$ ipython --no-banner

In [1]: import numpy as np

In [2]: from numpy import linalg as LA

In [3]: np.set_printoptions(precision=1, suppress=True, linewidth=100)

In [4]: def tidy(a):
   ...:     return np.round(a, 1) + 0
   ...: 

In [5]: m1 = np.loadtxt("case4.csv", delimiter=",")

In [6]: print(tidy(m1))
[[ 0.7 -0.3 -0.3]
 [-0.3  0.7 -0.3]
 [-0.3 -0.3  0.7]]

In [7]: # equal to its transpose

In [8]: Uu, sigma, VT = LA.svd(m1)

In [9]: vecs = VT[:(sigma > 1e-8).sum()]

In [10]: rng = np.random.default_rng(226556)

In [11]: x0 = m1[0] + 3 * m1[2] + rng.integers(2) * np.eye(3)[0]

In [12]: print(tidy(x0))
[-0.3 -1.3  1.7]

In [13]: print(tidy(np.diag(vecs.T @ vecs)))
[0.7 0.7 0.7]

In [14]: print(np.allclose(vecs.T @ vecs @ x0, x0))
True

In [15]: def softmax(z):
    ...:     e = np.exp(z - z.max(axis=-1, keepdims=True))
    ...:     return e / e.sum(axis=-1, keepdims=True)
    ...: 

In [16]: print(tidy(softmax(m1[1])))
[0.2 0.6 0.2]

In [17]: print(tidy(softmax(m1[1] + -2)))
[0.2 0.6 0.2]

In [18]: print(softmax(m1).sum(axis=1))
[1. 1. 1.]

In [19]: scores = m1 @ m1.T / np.sqrt(3)

In [20]: print(tidy(softmax(scores + np.triu(np.full(scores.shape, -np.inf), 1))))
[[1.  0.  0. ]
 [0.4 0.6 0. ]
 [0.3 0.3 0.5]]

In [21]: print(tidy(np.trace(LA.pinv(m1) @ m1)))
2.0

In [22]: print(np.abs(np.diag(LA.qr(m1)[1])) > 1e-9)
[ True  True False]

In [23]: print(np.allclose(m1[:-1].T @ LA.lstsq(m1[:-1].T, m1[-1])[0], m1[-1]))
True

In [24]: print(LA.lstsq(m1[:-1].T, m1[-1])[2])
2

In [25]: print(np.unique(m1.round(6), axis=0).shape)
(3, 3)
